% python3 -q
>>> import numpy as np
>>> np.set_printoptions(precision=3, suppress=True, linewidth=160, floatmode="fixed")
>>> rnd = lambda a: np.round(a, 3) + 0
>>> mat = np.loadtxt("data.csv", delimiter=",")
>>> mat
array([[-3.000,  1.000,  0.000,  0.000,  0.000],
       [ 0.000, -3.000,  1.000,  0.000,  0.000],
       [ 0.000,  0.000, -3.000,  1.000,  0.000],
       [ 0.000,  0.000,  0.000, -3.000,  1.000],
       [ 0.000,  0.000,  0.000,  0.000, -3.000]])
>>> rng = np.random.default_rng(962163)
>>> labels = rng.permutation(5)
>>> B = mat[:, labels] * rng.choice([-1, 1], 5)
>>> B
array([[-3.000,  1.000,  0.000,  0.000, -0.000],
       [ 0.000, -3.000,  0.000,  1.000, -0.000],
       [ 0.000,  0.000,  0.000, -3.000, -1.000],
       [ 0.000,  0.000,  1.000,  0.000,  3.000],
       [ 0.000,  0.000, -3.000,  0.000, -0.000]])
>>> left, _, vt = np.linalg.svd(mat.T @ B)
>>> rnd(np.linalg.lstsq(mat, B)[0])
array([[ 1.000,  0.000,  0.000,  0.000,  0.000],
       [ 0.000,  1.000,  0.000,  0.000,  0.000],
       [ 0.000,  0.000,  0.000,  1.000,  0.000],
       [ 0.000,  0.000,  0.000,  0.000, -1.000],
       [ 0.000,  0.000,  1.000,  0.000,  0.000]])
>>> labels = rng.permutation(5)
>>> labels
array([3, 1, 4, 0, 2])
>>> B = mat[labels][:, labels]
>>> rnd(np.linalg.det(B)), rnd(np.linalg.det(mat[labels]))
(np.float64(-243.0), np.float64(-243.0))
>>> print(np.trace(B))
-15.0
>>> rnd(np.sort(np.abs(np.linalg.eigvals(B))))
array([3.000, 3.000, 3.000, 3.000, 3.000])
>>> np.diag(B)
array([-3.000, -3.000, -3.000, -3.000, -3.000])
>>> B
array([[-3.000,  0.000,  1.000,  0.000,  0.000],
       [ 0.000, -3.000,  0.000,  0.000,  1.000],
       [ 0.000,  0.000, -3.000,  0.000,  0.000],
       [ 0.000,  1.000,  0.000, -3.000,  0.000],
       [ 1.000,  0.000,  0.000,  0.000, -3.000]])
>>> [int(np.linalg.matrix_rank(np.linalg.matrix_power(mat, p))) for p in range(1, 6)]
[5, 5, 5, 5, 5]
>>> mat @ mat
array([[ 9.000, -6.000,  1.000,  0.000,  0.000],
       [ 0.000,  9.000, -6.000,  1.000,  0.000],
       [ 0.000,  0.000,  9.000, -6.000,  1.000],
       [ 0.000,  0.000,  0.000,  9.000, -6.000],
       [ 0.000,  0.000,  0.000,  0.000,  9.000]])
>>> print(np.linalg.matrix_rank(mat - mat[0, 0] * np.eye(5)))
4
>>> B = np.linalg.invert(mat)
Traceback (most recent call last):
  File "<python-input-22>", line 1, in <module>
    B = np.linalg.invert(mat)
        ^^^^^^^^^^^^^^^^
AttributeError: module 'numpy.linalg' has no attribute 'invert'
>>> B = np.linalg.inv(mat)
>>> rnd(np.linalg.det(mat) * np.linalg.det(B))
np.float64(1.0)
>>> print(rnd(B))
[[-0.333 -0.111 -0.037 -0.012 -0.004]
 [ 0.000 -0.333 -0.111 -0.037 -0.012]
 [ 0.000  0.000 -0.333 -0.111 -0.037]
 [ 0.000  0.000  0.000 -0.333 -0.111]
 [ 0.000  0.000  0.000  0.000 -0.333]]
>>> np.allclose(B, mat.T)
False
>>> arr = np.load("w.npy")
>>> arr
array([[0, 1, 0],
       [0, 0, 1],
       [1, 0, 0]])
>>> O = arr.astype(float).copy()
>>> for j in range(3):
...     O[:, j] -= O[:, :j] @ (O[:, :j].T @ O[:, j])
...     O[:, j] /= np.linalg.norm(O[:, j])
... 
>>> O.T @ arr
array([[1.000, 0.000, 0.000],
       [0.000, 1.000, 0.000],
       [0.000, 0.000, 1.000]])
>>> O
array([[0.000, 1.000, 0.000],
       [0.000, 0.000, 1.000],
       [1.000, 0.000, 0.000]])
>>> f = np.array([0, 3, -1, -2, -1])
>>> B = mat + np.outer(f, np.eye(5)[2])
>>> print(np.linalg.matrix_rank(np.linalg.inv(B) - np.linalg.inv(mat), tol=1e-8))
1
>>> rnd(np.linalg.det(B) / np.linalg.det(mat)), rnd(1 + np.linalg.solve(mat, f)[2])
(np.float64(1.593), np.float64(1.593))
>>> left, sv = np.linalg.svd(arr)
Traceback (most recent call last):
  File "<python-input-37>", line 1, in <module>
    left, sv = np.linalg.svd(arr)
    ^^^^^^^^
ValueError: too many values to unpack (expected 2)
>>> left, sv, vt = np.linalg.svd(arr, full_matrices=False)
>>> sv / sv[0]
array([1.000, 1.000, 1.000])
>>> vt @ vt.T
array([[1.000, 0.000, 0.000],
       [0.000, 1.000, 0.000],
       [0.000, 0.000, 1.000]])
>>> print(left.T @ arr @ vt.T)
[[1.000 0.000 0.000]
 [0.000 1.000 0.000]
 [0.000 0.000 1.000]]
>>> np.allclose(left * sv @ vt, arr)
True
>>> B = np.linalg.inv(arr)
>>> rnd(np.linalg.slogdet(arr)[0])
np.float64(1.0)
>>> rnd(np.linalg.det(arr) * np.linalg.det(B))
np.float64(1.0)
>>> rnd(np.linalg.inv(B))
array([[0.000, 1.000, 0.000],
       [0.000, 0.000, 1.000],
       [1.000, 0.000, 0.000]])
>>> B
array([[0.000, 0.000, 1.000],
       [1.000, 0.000, 0.000],
       [0.000, 1.000, 0.000]])
>>> rnd(np.linalg.det(arr) * B)
array([[0.000, 0.000, 1.000],
       [1.000, 0.000, 0.000],
       [0.000, 1.000, 0.000]])
>>> F = np.load("m.npy")
>>> F
array([[ -0.187,  -0.045,  -2.246,   0.090],
       [ -0.295,  -0.007,  -3.603,  -0.052],
       [  1.246,   0.017,  -4.286,  -0.050],
       [ -0.554,  -0.038,  10.832,  -0.146],
       [  0.542,  -0.046,  -1.060,   0.193],
       [ -1.127,   0.026, -12.717,   0.088],
       [  0.783,  -0.023,   1.052,  -0.127],
       [ -2.236,  -0.031,  -0.404,  -0.356],
       [  0.900,   0.015,   0.886,   0.111],
       [ -0.001,   0.009,   9.970,   0.062],
       [ -2.536,   0.010,  -2.266,  -0.258],
       [ -0.182,   0.089,  -6.003,   0.472],
       [  0.650,   0.010, -12.367,   0.158],
       [  0.371,  -0.011,  -8.961,   0.173],
       [  0.909,   0.005,   4.146,   0.086],
       [ -0.335,   0.005,  -7.630,  -0.301],
       [ -2.621,   0.012,   2.815,  -0.087]])
>>> proj = F @ np.linalg.solve(F.T @ F, F.T)
>>> np.allclose(proj @ proj, proj)
True
>>> rnd(proj @ F[:, 0])
array([-0.187, -0.295,  1.246, -0.554,  0.542, -1.127,  0.783, -2.236,  0.900, -0.001, -2.536, -0.182,  0.650,  0.371,  0.909, -0.335, -2.621])
>>> np.linalg.matrix_rank(np.eye(17) - proj)
np.int64(13)
>>> rnd(np.linalg.eigvalsh(proj))
array([0.000, 0.000, 0.000, 0.000, 0.000, 0.000, 0.000, 0.000, 0.000, 0.000, 0.000, 0.000, 0.000, 1.000, 1.000, 1.000, 1.000])
>>> B = F / np.linalg.norm(F, axis=1, keepdims=True)
>>> C2 = B @ B.T
>>> rnd(np.linalg.norm(B, axis=1))
array([1.000, 1.000, 1.000, 1.000, 1.000, 1.000, 1.000, 1.000, 1.000, 1.000, 1.000, 1.000, 1.000, 1.000, 1.000, 1.000, 1.000])
>>> rnd(np.degrees(np.arccos(np.clip(C2[2, 12], -1, 1))))
np.float64(13.273)
>>> (C2 - 2 * np.eye(17)).round(6).argmax(axis=1)
array([ 5,  5, 12,  9,  2,  1,  8, 10,  6,  3,  7,  0, 13, 12,  9,  1,  3])
>>> np.argwhere(np.triu(np.abs(C2) > 0.95, 1))
array([[ 0,  1],
       [ 0,  3],
       [ 0,  5],
       [ 0,  9],
       [ 0, 11],
       [ 0, 12],
       [ 0, 13],
       [ 0, 14],
       [ 0, 15],
       [ 1,  3],
       [ 1,  5],
       [ 1,  9],
       [ 1, 11],
       [ 1, 12],
       [ 1, 13],
       [ 1, 14],
       [ 1, 15],
       [ 2,  3],
       [ 2,  4],
       [ 2,  9],
       [ 2, 12],
       [ 2, 13],
       [ 3,  5],
       [ 3,  9],
       [ 3, 11],
       [ 3, 12],
       [ 3, 13],
       [ 3, 14],
       [ 3, 15],
       [ 4, 16],
       [ 5,  9],
       [ 5, 11],
       [ 5, 12],
       [ 5, 13],
       [ 5, 14],
       [ 5, 15],
       [ 6,  8],
       [ 6, 10],
       [ 8, 10],
       [ 9, 11],
       [ 9, 12],
       [ 9, 13],
       [ 9, 14],
       [ 9, 15],
       [11, 12],
       [11, 13],
       [11, 14],
       [11, 15],
       [12, 13],
       [12, 14],
       [12, 15],
       [13, 14],
       [13, 15],
       [14, 15]])
>>> data = np.load("test19.npy")
>>> data
array([[  0,   0,  -6, -10],
       [  0,   0,   0,   0],
       [ -9, -15,   6,  10],
       [  0,   0,   0,   0]])
>>> np.einsum("ii->", data)
np.int64(6)
>>> np.kron(np.eye(2, dtype=int), data)
array([[  0,   0,  -6, -10,   0,   0,   0,   0],
       [  0,   0,   0,   0,   0,   0,   0,   0],
       [ -9, -15,   6,  10,   0,   0,   0,   0],
       [  0,   0,   0,   0,   0,   0,   0,   0],
       [  0,   0,   0,   0,   0,   0,  -6, -10],
       [  0,   0,   0,   0,   0,   0,   0,   0],
       [  0,   0,   0,   0,  -9, -15,   6,  10],
       [  0,   0,   0,   0,   0,   0,   0,   0]])
>>> print(np.einsum("ij,ji->", data, data))
144
>>> rnd(np.linalg.eigvals(data))
array([-4.937, 10.937,  0.000,  0.000])
>>> r = np.linalg.matrix_rank(data)
>>> r
np.int64(2)
>>> null = np.linalg.svd(data)[2][r:].T
>>> [int(np.linalg.matrix_rank(np.delete(data, i, axis=0))) for i in range(4)]
[1, 2, 1, 2]
>>> [int(np.linalg.matrix_rank(data[:, :j + 1])) for j in range(4)]
[1, 1, 2, 2]
>>> [int(np.linalg.matrix_rank(data[:i])) for i in range(1, len(data) + 1)]
[1, 1, 2, 2]
>>> null.shape
(4, 2)
>>> rnd(null @ null.T)
array([[ 0.735, -0.441,  0.000,  0.000],
       [-0.441,  0.265,  0.000,  0.000],
       [ 0.000,  0.000,  0.735, -0.441],
       [ 0.000,  0.000, -0.441,  0.265]])
>>> f = np.array([0, -2, -2, 0, 3])
>>> A = -1 * np.eye(5) + np.outer(f, f)
>>> A
array([[-1.000,  0.000,  0.000,  0.000,  0.000],
       [ 0.000,  3.000,  4.000,  0.000, -6.000],
       [ 0.000,  4.000,  3.000,  0.000, -6.000],
       [ 0.000,  0.000,  0.000, -1.000,  0.000],
       [ 0.000, -6.000, -6.000,  0.000,  8.000]])
>>> vals, V = np.linalg.eigh(A)
>>> (vals > 1e-8).sum(), (vals < -1e-8).sum()
(np.int64(1), np.int64(4))
>>> rnd(np.linalg.svd(A, compute_uv=False))
array([16.000,  1.000,  1.000,  1.000,  1.000])
>>> rnd(vals.sum()), np.trace(A)
(np.float64(12.0), np.float64(12.0))
>>> np.abs(V[:, -1]).round(6).argmax()
np.int64(4)
>>> labels = rng.integers(0, 2, 5)
>>> M = np.triu((labels[:, None] == labels) & (rng.random((5, 5)) < 0.8), 1).astype(int)
>>> M += M.T
>>> M
array([[0, 0, 1, 0, 1],
       [0, 0, 0, 1, 0],
       [1, 0, 0, 0, 1],
       [0, 1, 0, 0, 0],
       [1, 0, 1, 0, 0]])
>>> rnd(np.sort(np.abs(np.linalg.eigvals(mat))))
array([3.000, 3.000, 3.000, 3.000, 3.000])
>>> np.trace(mat)
np.float64(-15.0)
>>> print(rnd(np.abs(np.linalg.eigvals(mat)).max()))
3.0
>>> np.linalg.determinant(mat)
Traceback (most recent call last):
  File "<python-input-91>", line 1, in <module>
    np.linalg.determinant(mat)
    ^^^^^^^^^^^^^^^^^^^^^
AttributeError: module 'numpy.linalg' has no attribute 'determinant'
>>> np.allclose(mat, mat.T)
False
>>> np.allclose(mat @ mat.T, mat.T @ mat)
False
>>> print(rnd(np.linalg.matrix_power(mat, 2)))
[[ 9.000 -6.000  1.000  0.000  0.000]
 [ 0.000  9.000 -6.000  1.000  0.000]
 [ 0.000  0.000  9.000 -6.000  1.000]
 [ 0.000  0.000  0.000  9.000 -6.000]
 [ 0.000  0.000  0.000  0.000  9.000]]
>>> rnd(np.linalg.det(mat))
np.float64(-243.0)
>>> mat.inv()
Traceback (most recent call last):
  File "<python-input-96>", line 1, in <module>
    mat.inv()
    ^^^^^^^
AttributeError: 'numpy.ndarray' object has no attribute 'inv'
>>> vals, V = np.linalg.eigh(M)
>>> x = np.array([8, -7, 9, -8, 0])
>>> np.abs(M).sum(axis=1).max(), rnd(np.abs(vals).max())
(np.int64(2), np.float64(2.0))
>>> print(rnd(x @ M @ x / (x @ x)), rnd(vals[0]), rnd(vals[-1]))
0.992 -1.0 2.0
>>> print(rnd(V * np.maximum(vals, 0) @ V.T))
[[0.667 0.000 0.667 0.000 0.667]
 [0.000 0.500 0.000 0.500 0.000]
 [0.667 0.000 0.667 0.000 0.667]
 [0.000 0.500 0.000 0.500 0.000]
 [0.667 0.000 0.667 0.000 0.667]]
>>> (np.sign(V[:, -1].round(6)) == np.sign(V[0, -1].round(6))).astype(int)
array([1, 0, 1, 0, 1])
>>> x @ M @ x
np.int64(256)
>>> rnd(V * np.abs(vals) @ V.T)
array([[1.333, 0.000, 0.333, 0.000, 0.333],
       [0.000, 1.000, 0.000, 0.000, 0.000],
       [0.333, 0.000, 1.333, 0.000, 0.333],
       [0.000, 0.000, 0.000, 1.000, 0.000],
       [0.333, 0.000, 0.333, 0.000, 1.333]])
>>> B = M + rng.integers(-2, 3, (5, 1)) @ rng.integers(-2, 3, (1, 5))
>>> B
array([[ 1,  1,  2,  2,  3],
       [ 1,  1,  1,  3,  2],
       [ 1,  0,  0,  0,  1],
       [ 0,  1,  0,  0,  0],
       [-1, -2, -1, -4, -4]])
>>> print(np.abs(B - M).sum(axis=1))
[ 7  7  0  0 14]
>>> np.linalg.matrix_rank(B - M, tol=1e-8)
np.int64(1)
>>> rnd(np.linalg.norm(A, 2) / np.linalg.norm(A))
np.float64(0.992)
>>> np.linalg.matrix_rank(A, rtol=0.1)
np.int64(1)
>>> [round(float(x), 3) for x in np.linalg.svd(A, compute_uv=False)[:3]]
[16.0, 1.0, 1.0]
>>> round(np.log10(np.linalg.cond(A)))
1
